% python3 -q
>>> import numpy as np
>>> import numpy.linalg as la
>>> np.set_printoptions(precision=3, suppress=True, linewidth=200)
>>> tidy = lambda a: np.round(a, 3) + 0
>>> arr = np.load("case8.npy")
>>> arr
array([[6, 4, 5, 4, 5, 4, 6],
       [4, 2, 3, 2, 3, 2, 4],
       [4, 2, 3, 2, 3, 2, 4],
       [6, 4, 5, 4, 5, 4, 6]])
>>> # columns 1 and 3 are equal
>>> t3 = np.stack([arr, 5 * arr, arr[::-1]])
>>> print(la.matrix_rank(t3.reshape(3, -1)))
1
>>> t3.sum(axis=0)
array([[42, 28, 35, 28, 35, 28, 42],
       [28, 14, 21, 14, 21, 14, 28],
       [28, 14, 21, 14, 21, 14, 28],
       [42, 28, 35, 28, 35, 28, 42]])
>>> la.matrix_rank(t3)
array([2, 2, 2])
>>> np.einsum("bij,cij->bc", t3, t3)
array([[  464,  2320,   464],
       [ 2320, 11600,  2320],
       [  464,  2320,   464]])
>>> rank = la.matrix_rank(arr)
>>> rank
np.int64(2)
>>> N = la.svd(arr)[2][rank:].T
>>> print(la.matrix_rank(arr.T @ arr), la.matrix_rank(arr @ arr.T))
2 2
>>> tidy(N @ N.T)
array([[ 0.588,  0.059, -0.176,  0.059, -0.176,  0.059, -0.412],
       [ 0.059,  0.706, -0.118, -0.294, -0.118, -0.294,  0.059],
       [-0.176, -0.118,  0.853, -0.118, -0.147, -0.118, -0.176],
       [ 0.059, -0.294, -0.118,  0.706, -0.118, -0.294,  0.059],
       [-0.176, -0.118, -0.147, -0.118,  0.853, -0.118, -0.176],
       [ 0.059, -0.294, -0.118, -0.294, -0.118,  0.706,  0.059],
       [-0.412,  0.059, -0.176,  0.059, -0.176,  0.059,  0.588]])
>>> N.shape
(7, 5)
>>> print([int(la.matrix_rank(arr[:, :j + 1])) for j in range(7)])
[1, 2, 2, 2, 2, 2, 2]
>>> rng = np.random.default_rng(64901)
>>> t = np.sort(rng.uniform(-2, 2, 26))
>>> mat = np.c_[t, t ** 2, t ** 3] @ np.array([[-2, -2, 1, 5, 3, -2, -2],
...     [5, -1, -3, 3, -3, -3, 3],
...     [-4, 0, 4, -5, 3, 2, -3]])
>>> tidy(mat)
array([[ 51.581,   0.126, -42.156,  37.792, -38.78 , -21.857,  36.844],
       [ 45.012,   0.309, -36.472,  31.626, -33.991, -18.689,  32.159],
       [ 40.421,   0.433, -32.522,  27.391, -30.641, -16.488,  28.888],
       [ 37.447,   0.511, -29.975,  24.685, -28.469, -15.07 ,  26.77 ],
       [ 19.182,   0.921, -14.618,   9.034, -15.077,  -6.568,  13.796],
       [  8.317,   0.985,  -5.897,   1.306,  -6.976,  -1.91 ,   6.098],
       [  3.573,   0.82 ,  -2.334,  -0.93 ,  -3.295,  -0.225,   2.719],
       [  2.331,   0.704,  -1.459,  -1.182,  -2.276,   0.099,   1.82 ],
       [  2.14 ,   0.68 ,  -1.328,  -1.196,  -2.115,   0.139,   1.681],
       [  0.573,   0.338,  -0.317,  -0.796,  -0.683,   0.256,   0.497],
       [ -0.016,  -0.016,   0.008,   0.04 ,   0.024,  -0.016,  -0.016],
       [ -0.122,  -0.154,   0.059,   0.385,   0.207,  -0.164,  -0.133],
       [ -0.222,  -0.396,   0.107,   0.977,   0.464,  -0.45 ,  -0.282],
       [ -0.245,  -0.516,   0.12 ,   1.255,   0.57 ,  -0.598,  -0.339],
       [ -0.257,  -0.663,   0.135,   1.579,   0.69 ,  -0.783,  -0.401],
       [ -0.258,  -0.891,   0.164,   2.034,   0.862,  -1.067,  -0.486],
       [ -0.257,  -0.918,   0.169,   2.085,   0.882,  -1.101,  -0.497],
       [ -0.256,  -0.957,   0.176,   2.155,   0.91 ,  -1.149,  -0.511],
       [ -0.304,  -1.816,   0.546,   3.211,   1.59 ,  -2.112,  -0.912],
       [ -0.439,  -2.22 ,   0.906,   3.359,   1.994,  -2.479,  -1.199],
       [ -0.692,  -2.646,   1.437,   3.268,   2.504,  -2.796,  -1.594],
       [ -1.156,  -3.148,   2.268,   2.837,   3.228,  -3.069,  -2.191],
       [ -3.003,  -4.322,   5.112,   0.497,   5.493,  -3.273,  -4.187],
       [ -3.506,  -4.557,   5.833,  -0.19 ,   6.047,  -3.24 ,  -4.69 ],
       [ -9.968,  -6.65 ,  14.439,  -9.35 ,  12.464,  -1.873, -10.698],
       [-15.291,  -7.857,  21.124, -16.983,  17.36 ,  -0.235, -15.384]])
>>> cent = mat[[3, 14]].astype(float)
>>> for _ in range(6):
...     labels = la.norm(mat[:, None] - cent, axis=-1).argmin(axis=1)
...     cent = np.array([mat[labels == j].mean(axis=0) for j in range(2)])
... 
>>> labels
array([0, 0, 0, 0, 1, 1, 1, 1, 1, 1, 1, 1, 1, 1, 1, 1, 1, 1, 1, 1, 1, 1, 1, 1, 1, 1])
>>> np.abs(cent[1] - cent[0]).argmax()
np.int64(0)
>>> tidy(cent[1] - cent[0])
array([-43.61 ,  -1.857,  36.492, -30.219,  34.1  ,  16.544, -31.934])
>>> np.unique(mat.round(6), axis=0).shape
(26, 7)
>>> np.allclose(mat[:-1].T @ la.lstsq(mat[:-1].T, mat[-1])[0], mat[-1])
True
>>> np.abs(np.diag(la.qr(mat)[1])) > 1e-9
array([ True,  True,  True, False, False, False, False])
>>> try:
...     la.inv(mat)
... except la.LinAlgError as e:
...     print("failed:", e)
... 
failed: Last 2 dimensions of the array must be square
>>> Ac = mat - mat.mean(axis=0)
>>> Uu, sig, VT = la.svd(Ac, full_matrices=False)
>>> print(np.abs(VT[0]).argmax())
0
>>> la.matrix_rank(Ac)
np.int64(3)
>>> print(tidy(Ac.mean(axis=0)))
[0. 0. 0. 0. 0. 0. 0.]
>>> (np.sign(Uu[:, 0]) == np.sign(Uu[0, 0])).astype(int)
array([1, 1, 1, 1, 1, 1, 0, 0, 0, 0, 0, 0, 0, 0, 0, 0, 0, 0, 0, 0, 0, 0, 0, 0, 0, 0])
>>> tidy(sig)
array([162.048,  17.623,  12.266,   0.   ,   0.   ,   0.   ,   0.   ])
>>> G = np.cov(mat, rowvar=False)
>>> print(np.argsort(-mat.std(axis=0).round(6), kind="stable"))
[0 2 4 6 3 5 1]
>>> np.argwhere(np.triu(np.abs(np.corrcoef(mat.T)) > 0.8, 1))
array([[0, 2],
       [0, 3],
       [0, 4],
       [0, 5],
       [0, 6],
       [2, 3],
       [2, 4],
       [2, 5],
       [2, 6],
       [3, 4],
       [3, 5],
       [3, 6],
       [4, 5],
       [4, 6],
       [5, 6]])
>>> Uu, sig, VT = la.svd(mat)
>>> np.argmax(sig[:-1] / (sig[1:] + 1e-6)) + 1
np.int64(3)
>>> tidy(sig)
array([172.282,  22.551,  12.451,   0.   ,   0.   ,   0.   ,   0.   ])
>>> B = Uu[:, :3] @ np.diag(sig[:3]) @ VT[:3]
>>> la.matrix_rank(B)
np.int64(3)
>>> A = np.load("sample19.npy")
>>> A
array([[ 0,  4,  4,  0, -4, -4],
       [ 2,  4,  2, -2, -4, -2],
       [ 0,  4,  0,  0, -4,  0],
       [ 0,  0,  0,  0,  2,  2],
       [ 0,  0,  0,  1,  2,  1],
       [ 0,  0,  0,  0,  2,  0]])
>>> t = np.radians(135)
>>> R = np.eye(6)
>>> R[4, 4] = R[0, 0] = np.cos(t)
>>> R[4, 0], R[0, 4] = -np.sin(t), np.sin(t)
>>> tidy(R)
array([[-0.707,  0.   ,  0.   ,  0.   ,  0.707,  0.   ],
       [ 0.   ,  1.   ,  0.   ,  0.   ,  0.   ,  0.   ],
       [ 0.   ,  0.   ,  1.   ,  0.   ,  0.   ,  0.   ],
       [ 0.   ,  0.   ,  0.   ,  1.   ,  0.   ,  0.   ],
       [-0.707,  0.   ,  0.   ,  0.   , -0.707,  0.   ],
       [ 0.   ,  0.   ,  0.   ,  0.   ,  0.   ,  1.   ]])
>>> B = A @ R.T
>>> print(np.allclose(A @ A.T, B @ B.T))
True
>>> tidy(B)
array([[-2.828,  4.   ,  4.   ,  0.   ,  2.828, -4.   ],
       [-4.243,  4.   ,  2.   , -2.   ,  1.414, -2.   ],
       [-2.828,  4.   ,  0.   ,  0.   ,  2.828,  0.   ],
       [ 1.414,  0.   ,  0.   ,  0.   , -1.414,  2.   ],
       [ 1.414,  0.   ,  0.   ,  1.   , -1.414,  1.   ],
       [ 1.414,  0.   ,  0.   ,  0.   , -1.414,  0.   ]])
>>> np.allclose(la.norm(A, axis=1), la.norm(B, axis=1))
True
>>> tidy(la.svd(A, compute_uv=False)), tidy(la.svd(B, compute_uv=False))
(array([11.604,  3.662,  2.72 ,  2.346,  0.858,  0.55 ]), array([11.604,  3.662,  2.72 ,  2.346,  0.858,  0.55 ]))
>>> B = np.array([[-2, 3, -2, -1, -1, 2],
...     [-1, 0, -2, 2, 1, -3],
...     [-1, -2, -3, 2, -2, -3],
...     [1, -1, 0, -3, -2, 3],
...     [2, -1, -1, 1, -3, -2],
...     [-2, 0, -1, -2, 2, -2]])
>>> M = B + B.T
>>> M
array([[-4,  2, -3,  0,  1,  0],
       [ 2,  0, -4,  1,  0, -3],
       [-3, -4, -6,  2, -3, -4],
       [ 0,  1,  2, -6, -1,  1],
       [ 1,  0, -3, -1, -6,  0],
       [ 0, -3, -4,  1,  0, -4]])
>>> # symmetric
>>> B = M ** -1
Traceback (most recent call last):
  File "<python-input-63>", line 1, in <module>
    B = M ** -1
        ~~^^~~~
ValueError: Integers to negative integer powers are not allowed.
>>> B = la.invert(M)
Traceback (most recent call last):
  File "<python-input-64>", line 1, in <module>
    B = la.invert(M)
        ^^^^^^^^^
AttributeError: module 'numpy.linalg' has no attribute 'invert'
>>> B = la.inv(M)
>>> tidy(la.cond(M))
np.float64(74.588)
>>> tidy(la.inv(B))
array([[-4.,  2., -3.,  0.,  1.,  0.],
       [ 2.,  0., -4.,  1.,  0., -3.],
       [-3., -4., -6.,  2., -3., -4.],
       [ 0.,  1.,  2., -6., -1.,  1.],
       [ 1.,  0., -3., -1., -6.,  0.],
       [ 0., -3., -4.,  1.,  0., -4.]])
>>> print(tidy(la.det(M) * la.det(B)))
1.0
>>> tidy(la.det(M) * B)
array([[  146.,  -469.,  -825.,  -247.,   478.,  1115.],
       [ -469.,  1634.,  1425.,   470.,  -869., -2533.],
       [ -825.,  1425.,  1692.,   543., -1074., -2625.],
       [ -247.,   470.,   543.,   -82.,  -299.,  -916.],
       [  478.,  -869., -1074.,  -299.,   428.,  1651.],
       [ 1115., -2533., -2625.,  -916.,  1651.,  3938.]])
>>> tidy(la.slogdet(M)[0])
np.float64(1.0)
>>> B = M / la.norm(M, axis=1, keepdims=True)
>>> G = B @ B.T
>>> tidy(G[5])
array([ 0.169,  0.817,  0.878, -0.494,  0.248,  1.   ])
>>> print(tidy(la.norm(B, axis=1)))
[1. 1. 1. 1. 1. 1.]
>>> (G - 2 * np.eye(6)).round(6).argmax(axis=1)
array([2, 5, 5, 4, 2, 2])
>>> J = np.load("x.npy")
>>> print(J)
[[ 6  0 -7  0 -2]
 [ 0 -1  0 -3  0]
 [ 4  0 -1  0  9]
 [ 0  6  0 -2  0]
 [ 1  0 -5  0 -7]]
>>> # 2 groups of indices that never mix
>>> J[4] @ J[0]
np.int64(55)
>>> tidy(la.norm(J[4] - J[0]))
np.float64(7.348)
>>> la.norm(J, axis=1).argmax()
np.int64(2)
>>> P = np.triu(np.array([[1, 1, 9, 2, 1],
...     [9, 1, 6, 0, 6],
...     [4, 5, 8, 0, 9],
...     [3, 5, 3, 6, 0],
...     [1, 1, 2, 3, 9]]), 1) + np.eye(5)
>>> B = P @ J @ la.inv(P)
>>> np.trace(B), np.trace(J)
(np.float64(-5.0), np.int64(-5))
>>> la.matrix_rank(B)
np.int64(5)
>>> B
array([[  43.,  -32., -216.,  -93., 2165.],
       [  30.,  -31., -120.,  -63., 1248.],
       [  13.,  -13.,  -85.,  -26.,  776.],
       [   0.,    6.,  -36.,   -2.,  288.],
       [   1.,   -1.,   -8.,   -2.,   70.]])
>>> P @ J - J @ P
array([[ 37.,   5., -68., -19., 131.],
       [ 30.,   0., -30.,   0.,  18.],
       [  9.,  -4., -81.,  -8., -58.],
       [  0.,   0., -36.,   0., -36.],
       [  0.,  -1.,  -9.,  -2.,  44.]])
>>> dist = la.norm(mat[:, None] - mat[None], axis=-1)
>>> dist[10].round(6).argsort(kind="stable")[:4]
array([10, 11, 12,  9])
>>> (dist + 1e9 * np.eye(26)).round(6).argmin(axis=1)
array([ 1,  2,  3,  2,  5,  6,  7,  8,  7, 10, 11, 10, 13, 12, 13, 16, 15, 16, 19, 18, 19, 20, 23, 22, 25, 24])
>>> dist.shape
(26, 26)
>>> print(dist.mean(axis=1).argmax())
0
>>> tidy(np.abs(la.eigvals(J)).max())
np.float64(6.541)
>>> print(la.matrix_power(J, 3))
[[-125    0  288    0  190]
 [   0   71    0   33    0]
 [-194    0  269    0 -146]
 [   0  -66    0   82    0]
 [   8    0  104    0  325]]
>>> np.trace(J)
np.int64(-5)
>>> x = np.array([3, 0, 0, 1, 3])
>>> rhs = J @ x
>>> coef, lr = np.zeros(5), 1 / la.norm(J, 2) ** 2
>>> for i in range(20):
...     coef -= lr * J.T @ (J @ coef - rhs)
...     if i % 5 == 0: print(i, round(la.norm(J @ coef - rhs), 3))
... 
0 11.303
5 2.228
10 1.692
15 1.35
>>> tidy(la.cond(J))
np.float64(17.579)
>>> K = np.loadtxt("m.csv", delimiter=",")
>>> K
array([[ 0., 13., 18.],
       [ 1.,  3.,  3.],
       [ 0., 17., 24.],
       [ 0.,  9., 12.],
       [ 0.,  9., 12.],
       [ 0.,  5.,  6.],
       [ 0., 13., 18.],
       [ 0., 19., 27.],
       [ 0., 15., 21.],
       [ 0., 11., 15.],
       [ 0., 11., 15.],
       [ 0., 13., 18.],
       [ 1.,  3.,  3.],
       [ 0., 17., 24.],
       [ 0.,  9., 12.],
       [ 0., 21., 30.],
       [ 0., 17., 24.]])
>>> q, evecs = la.qr(K[:, :1])[0], la.qr(K[:, 1:])[0]
>>> sig = la.svd(q.T @ evecs, compute_uv=False)
>>> tidy(la.norm(q @ q.T - evecs @ evecs.T, 2))
np.float64(1.0)
>>> (sig > 0.9).sum()
np.int64(0)
>>> E = np.load("dump.npy")
>>> E
array([[ 1, -2,  2, -2],
       [ 2,  2,  0, -1],
       [-1, -4,  2, -1]])
>>> # looks like rank 2
>>> B = E + rng.integers(-2, 3, (3, 2)) @ rng.integers(-2, 3, (2, 4))
>>> B
array([[-3,  2, -2, -4],
       [ 2,  4,  0,  1],
       [-5, -2, -2, -5]])
>>> B - E
array([[-4,  4, -4, -2],
       [ 0,  2,  0,  2],
       [-4,  2, -4, -4]])
>>> np.abs(B - E).sum(axis=1)
array([14,  4, 14])
